>>> import numpy as np
>>> np.set_printoptions(suppress=True, linewidth=200)
>>> def tidy(a):
...     return np.round(a, 2) + 0
... 
>>> X = np.load("x.npy")
>>> X
array([[-3, -1, -1,  4,  5,  5, -9, 12,  8,  1, -1],
       [ 2, -9,  2, -3, -7,  5,  6, -9, -1, -8,  7],
       [-7, -5, -2,  2,  6, -4,  0,  6, -5,  1,  5],
       [-1,  0,  7,  9,  2,  2, -2, 27, -1,  3, -4],
       [ 7,  8,  0,  0, -7,  5, -8,  0,  5,  9,  7]])
>>> M2 = np.array([[1, -5, -5],
...     [5, -5, 3],
...     [-2, 5, 4],
...     [1, -3, 4],
...     [-4, -5, -1],
...     [-1, 4, 1],
...     [4, -3, -5],
...     [-3, -5, -2],
...     [-1, -5, 5],
...     [-3, -1, -4],
...     [-3, -2, -2]])
>>> np.einsum("ik,kj->ji", X, M2)
array([[-107,   28,  -77, -101,  -15],
       [ -74,  135,  -18, -108,  -44],
       [  83,  -28,  -41,   16,   16]])
>>> M2 @ X
Traceback (most recent call last):
  File "<python-input-7>", line 1, in <module>
    M2 @ X
    ~~~^~~
ValueError: matmul: Input operand 1 has a mismatch in its core dimension 0, with gufunc signature (n?,k),(k,m?)->(n?,m?) (size 5 is different from 3)
>>> np.linalg.matrix_rank(X @ M2)
np.int64(3)
>>> np.vstack([X, M2.T]).shape
(8, 11)
>>> X.mean(axis=0)
array([-0.4, -1.4,  1.2,  2.4, -0.2,  2.6, -2.6,  7.2,  1.2,  1.2,  2.8])
>>> np.linalg.matrix_rank(X)
np.int64(5)
>>> X[:, 11]
Traceback (most recent call last):
  File "<python-input-12>", line 1, in <module>
    X[:, 11]
    ~^^^^^^^
IndexError: index 11 is out of bounds for axis 1 with size 11
>>> X.shape
(5, 11)
>>> tidy(np.linalg.svd(X, compute_uv=False))
array([36.2 , 22.25, 15.16, 12.22, 10.56])
>>> np.unravel_index(np.abs(X).argmax(), X.shape)
(np.int64(3), np.int64(7))
>>> x0 = np.array([8, -8, -7, 5, -7, -9, 2, 6, 6, 1, 3])
>>> np.sign((X @ x0).round(6))
array([1, 1, 1, 1, 1])
>>> X @ (2 * x0)
array([ 62,  56,  48, 198,  80])
>>> np.linalg.norm(X @ x0) <= np.linalg.norm(X, 2) * np.linalg.norm(x0) + 1e-9
np.True_
>>> np.einsum("ij,j->i", X, x0)
array([31, 28, 24, 99, 40])
>>> M2 = X[0, 0] * X[1:] - np.outer(X[1:, 0], X[0])
>>> M2
array([[  0,  29,  -4,   1,  11, -25,   0,   3, -13,  22, -19],
       [  0,   8,  -1,  22,  17,  47, -63,  66,  71,   4, -22],
       [  0,  -1, -22, -23,  -1,  -1,  -3, -69,  11,  -8,  11],
       [  0, -17,   7, -28, -14, -50,  87, -84, -71, -34, -14]])
>>> tidy(X[:, 0] / X[0, 0])
array([ 1.  , -0.67,  2.33,  0.33, -2.33])
>>> np.linalg.matrix_rank(M2), np.linalg.matrix_rank(X)
(np.int64(4), np.int64(5))
>>> x0 = np.array([-1, 4, 4, -1, 2, -2, -1, 1, -2, 3, 2])
>>> h1 = np.maximum(M2 @ x0, 0)
>>> M2 * (h1 > 1e-9)[:, None]
array([[  0,  29,  -4,   1,  11, -25,   0,   3, -13,  22, -19],
       [  0,   0,   0,   0,   0,   0,   0,   0,   0,   0,   0],
       [  0,   0,   0,   0,   0,   0,   0,   0,   0,   0,   0],
       [  0,   0,   0,   0,   0,   0,   0,   0,   0,   0,   0]])
>>> M2.T @ h1
array([    0,  6612,  -912,   228,  2508, -5700,     0,   684, -2964,  5016, -4332])
>>> np.tanh(M2 @ x0)
array([ 1., -1., -1., -1.])
>>> J = np.load("arr.npy")
>>> J
array([[  0,  -8,  -5,  11,  -1, -13,  -2,   1,   2],
       [  8,   0,   4,  -2,  12,   9,   2,  -5,  -4],
       [  5,  -4,   0,  10,   2,  -9,   3,  -3,   2],
       [-11,   2, -10,   0,   6,  -5,  13,  -8,  -8],
       [  1, -12,  -2,  -6,   0,   0, -11,  -1,  -2],
       [ 13,  -9,   9,   5,   0,   0,  -9,  -7,   1],
       [  2,  -2,  -3, -13,  11,   9,   0,  -2,   3],
       [ -1,   5,   3,   8,   1,   7,   2,   0,  -8],
       [ -2,   4,  -2,   8,   2,  -1,  -3,   8,   0]])
>>> tidy(np.linalg.norm(J, axis=1))
array([19.72, 18.81, 15.75, 24.15, 17.64, 22.07, 20.02, 14.73, 12.88])
>>> tidy(np.linalg.norm(J, 1)), tidy(np.linalg.norm(J, np.inf))
(np.float64(63.0), np.float64(63.0))
>>> print(tidy(np.linalg.norm(J[8], 1)), tidy(np.linalg.norm(J[8], np.inf)))
30.0 8.0
>>> J[8] @ J[6]
np.int64(-113)
>>> tidy(np.linalg.norm(J[8] - J[6]))
np.float64(28.16)
>>> tidy(np.linalg.norm(J) ** 2 / np.linalg.norm(J, 2) ** 2)
np.float64(3.26)
>>> np.linalg.norm(J, axis=1).argmax()
np.int64(3)
>>> def softmax(z):
...     e = np.exp(z - z.max(axis=-1, keepdims=True))
...     return e / e.sum(axis=-1, keepdims=True)
... 
>>> tidy(softmax(10 * J[4]))
array([1., 0., 0., 0., 0., 0., 0., 0., 0.])
>>> print(tidy(softmax(J).sum(axis=1)))
[1. 1. 1. 1. 1. 1. 1. 1. 1.]
>>> att = J @ J.T / np.sqrt(9)
>>> tidy(softmax(att)[4] @ J)
array([  1., -12.,  -2.,  -6.,   0.,   0., -11.,  -1.,  -2.])
>>> rng = np.random.default_rng(309)
>>> M2 = J + rng.integers(-2, 3, (9, 8)) @ rng.integers(-2, 3, (8, 9))
>>> M2
array([[  8,  -1,   2,  16,  11,  -8,   0,  -2,   0],
       [ 13,  -7,  -2,  -5,   3,   9,  -8,  -7,  -3],
       [  8,  -5,   2,  14,   7,  -7,   3,  -4,  11],
       [ -8,  -3,  -6,  -5,  13,  -5,  17,   1,   1],
       [ -6, -19, -10, -14,  -3,   6, -12,  14,   3],
       [ 12,  -6,   4,   0,   2,  10, -11,  -3,   6],
       [  4,  -3,  -9, -15,   7,   6, -14, -10,   9],
       [ -1,   5,  11,   7,   5,   2,  12,   2,  -9],
       [  4,   4,  -6,  -4,   3,  13,   1,  22,   2]])
>>> np.abs(M2 - J).sum(axis=1)
array([51, 43, 27, 46, 60, 37, 46, 31, 57])
>>> M2 - J
array([[  8,   7,   7,   5,  12,   5,   2,  -3,  -2],
       [  5,  -7,  -6,  -3,  -9,   0, -10,  -2,   1],
       [  3,  -1,   2,   4,   5,   2,   0,  -1,   9],
       [  3,  -5,   4,  -5,   7,   0,   4,   9,   9],
       [ -7,  -7,  -8,  -8,  -3,   6,  -1,  15,   5],
       [ -1,   3,  -5,  -5,   2,  10,  -2,   4,   5],
       [  2,  -1,  -6,  -2,  -4,  -3, -14,  -8,   6],
       [  0,   0,   8,  -1,   4,  -5,  10,   2,  -1],
       [  6,   0,  -4, -12,   1,  14,   4,  14,   2]])
>>> np.linalg.matrix_rank(M2 - J, tol=1e-8)
np.int64(8)
>>> np.abs(np.diag(np.linalg.qr(J)[1])) > 1e-9
array([ True,  True,  True,  True,  True,  True,  True,  True, False])
>>> F = np.array([[-1.5, -0.1, -0.9, -0.1, -0.7, -1.6, -0.2, 0.2],
...     [-0.3, 0.4, -1.0, -0.5, 1.7, -0.6, -0.5, -0.4],
...     [0.6, -0.2, -0.3, -1.4, -2.1, 0.1, 0.3, -0.5],
...     [0.7, -1.1, -1.5, 0.1, -2.5, 0.5, 0.7, 0.1],
...     [-0.9, -0.7, 0.4, -0.3, 0.5, -0.5, 1.2, 2.0],
...     [0.1, -1.1, 1.0, -1.8, -0.1, -0.2, -0.9, 0.6],
...     [-0.1, 0.3, 0.1, -1.0, -0.4, 1.3, 0.3, 0.3],
...     [0.3, -1.3, 1.6, -0.2, 0.4, -0.1, 0.1, -1.7],
...     [-0.5, -0.1, 1.0, 0.1, -0.9, 1.6, -2.0, 1.2]])
>>> F[:, 0] *= 20
>>> F
array([[-30. ,  -0.1,  -0.9,  -0.1,  -0.7,  -1.6,  -0.2,   0.2],
       [ -6. ,   0.4,  -1. ,  -0.5,   1.7,  -0.6,  -0.5,  -0.4],
       [ 12. ,  -0.2,  -0.3,  -1.4,  -2.1,   0.1,   0.3,  -0.5],
       [ 14. ,  -1.1,  -1.5,   0.1,  -2.5,   0.5,   0.7,   0.1],
       [-18. ,  -0.7,   0.4,  -0.3,   0.5,  -0.5,   1.2,   2. ],
       [  2. ,  -1.1,   1. ,  -1.8,  -0.1,  -0.2,  -0.9,   0.6],
       [ -2. ,   0.3,   0.1,  -1. ,  -0.4,   1.3,   0.3,   0.3],
       [  6. ,  -1.3,   1.6,  -0.2,   0.4,  -0.1,   0.1,  -1.7],
       [-10. ,  -0.1,   1. ,   0.1,  -0.9,   1.6,  -2. ,   1.2]])
>>> P = F @ np.linalg.solve(F.T @ F, F.T)
>>> np.linalg.matrix_rank(np.eye(9) - P)
np.int64(1)
>>> tidy(P @ F[:, 6])
array([-0.2, -0.5,  0.3,  0.7,  1.2, -0.9,  0.3,  0.1, -2. ])
>>> tidy(np.diag(P))
array([0.97, 0.84, 0.71, 0.99, 0.88, 0.85, 0.88, 0.98, 0.9 ])
>>> feats = np.loadtxt("layer18.csv", delimiter=",")
>>> feats
array([[10.,  6.,  5.,  9.,  1.,  2.,  8.,  9.],
       [ 9.,  5.,  4.,  8.,  0.,  1.,  7.,  8.],
       [12.,  8.,  7., 11.,  3.,  4., 10., 11.],
       [ 8.,  4.,  3.,  7., -1.,  0.,  6.,  7.],
       [ 7.,  3.,  2.,  6., -2., -1.,  5.,  6.],
       [11.,  7.,  6., 10.,  2.,  3.,  9., 10.],
       [ 6.,  2.,  1.,  5., -3., -2.,  4.,  5.],
       [12.,  8.,  7., 11.,  3.,  4., 10., 11.],
       [11.,  7.,  6., 10.,  2.,  3.,  9., 10.],
       [10.,  6.,  5.,  9.,  1.,  2.,  8.,  9.]])
>>> U, s, Vt = np.linalg.svd(feats)
>>> V = Vt[:(s > 1e-8).sum()]
>>> x0 = feats[2] + 3 * feats[9] + rng.integers(2) * np.eye(8)[0]
>>> x0
array([43., 26., 22., 38.,  6., 10., 34., 38.])
>>> np.allclose(V.T @ V @ x0, x0)
False
>>> M2 = feats + rng.integers(-2, 3, (10, 2)) @ rng.integers(-2, 3, (2, 8))
>>> M2
array([[ 4.,  6.,  7.,  3.,  3.,  4., 10.,  3.],
       [ 4.,  6.,  6.,  4.,  2.,  1., 10.,  3.],
       [14., 10.,  7., 15.,  3.,  0., 12., 13.],
       [ 6.,  8.,  5.,  9.,  1., -6., 12.,  5.],
       [ 8.,  4.,  2.,  8., -2., -3.,  6.,  7.],
       [ 8.,  7.,  7.,  7.,  3.,  4., 10.,  7.],
       [ 6.,  2.,  1.,  5., -3., -2.,  4.,  5.],
       [13.,  6.,  6., 10.,  2.,  7.,  7., 12.],
       [ 8.,  7.,  7.,  7.,  3.,  4., 10.,  7.],
       [ 8.,  7.,  6.,  8.,  2.,  1., 10.,  7.]])
>>> tidy(np.linalg.svd(M2 - feats, compute_uv=False))
array([17.59, 13.13,  0.  ,  0.  ,  0.  ,  0.  ,  0.  ,  0.  ])
>>> np.abs(M2 - feats).sum(axis=1)
array([26., 22., 16., 26.,  8., 13.,  0., 13., 13., 11.])
>>> np.linalg.matrix_rank(M2 - feats, tol=1e-8)
np.int64(2)
>>> M2 - feats
array([[-6.,  0.,  2., -6.,  2.,  2.,  2., -6.],
       [-5.,  1.,  2., -4.,  2.,  0.,  3., -5.],
       [ 2.,  2.,  0.,  4.,  0., -4.,  2.,  2.],
       [-2.,  4.,  2.,  2.,  2., -6.,  6., -2.],
       [ 1.,  1.,  0.,  2.,  0., -2.,  1.,  1.],
       [-3.,  0.,  1., -3.,  1.,  1.,  1., -3.],
       [ 0.,  0.,  0.,  0.,  0.,  0.,  0.,  0.],
       [ 1., -2., -1., -1., -1.,  3., -3.,  1.],
       [-3.,  0.,  1., -3.,  1.,  1.,  1., -3.],
       [-2.,  1.,  1., -1.,  1., -1.,  2., -2.]])
>>> r = np.linalg.matrix_rank(feats)
>>> r
np.int64(2)
>>> ns = np.linalg.svd(feats)[2][r:].T
>>> print([int(np.linalg.matrix_rank(feats[:, :j + 1])) for j in range(8)])
[1, 2, 2, 2, 2, 2, 2, 2]
>>> np.allclose(feats @ ns, 0)
True
>>> print([round(float(x), 2) for x in np.linalg.svd(feats, compute_uv=False)[:3]])
[61.44, 8.04, 0.0]
>>> np.linalg.matrix_rank(feats, rtol=0.1)
np.int64(2)
>>> U, s, Vt = np.linalg.svd(feats)
>>> print(np.argmax(s[:-1] / (s[1:] + 1e-6)) + 1)
2
>>> tidy(s)
array([61.44,  8.04,  0.  ,  0.  ,  0.  ,  0.  ,  0.  ,  0.  ])
>>> M2 = U[:, :2] @ np.diag(s[:2]) @ Vt[:2]
>>> print(tidy(np.abs(feats - M2).max()))
0.0
>>> print(np.linalg.matrix_rank(M2))
2
>>> print(tidy(np.linalg.norm(feats - M2) / np.linalg.norm(feats)))
0.0
>>> r0 = np.array([2, 0, 1, 3, -2]) + 0.5
>>> M = np.eye(5) - 2 * np.outer(r0, r0) / (r0 @ r0)
>>> tidy(M)
array([[ 0.46, -0.11, -0.32, -0.75,  0.32],
       [-0.11,  0.98, -0.06, -0.15,  0.06],
       [-0.32, -0.06,  0.81, -0.45,  0.19],
       [-0.75, -0.15, -0.45, -0.05,  0.45],
       [ 0.32,  0.06,  0.19,  0.45,  0.81]])
>>> w, V = np.linalg.eigvalsh(M)
Traceback (most recent call last):
  File "<python-input-88>", line 1, in <module>
    w, V = np.linalg.eigvalsh(M)
    ^^^^
ValueError: too many values to unpack (expected 2)
>>> w, V = np.linalg.eigh(M)
>>> tidy(np.linalg.eigvalsh(M @ M))
array([1., 1., 1., 1., 1.])
>>> print(tidy(w.sum()), np.trace(M))
3.0 3.0
>>> tidy(np.linalg.svd(M, compute_uv=False))
array([1., 1., 1., 1., 1.])
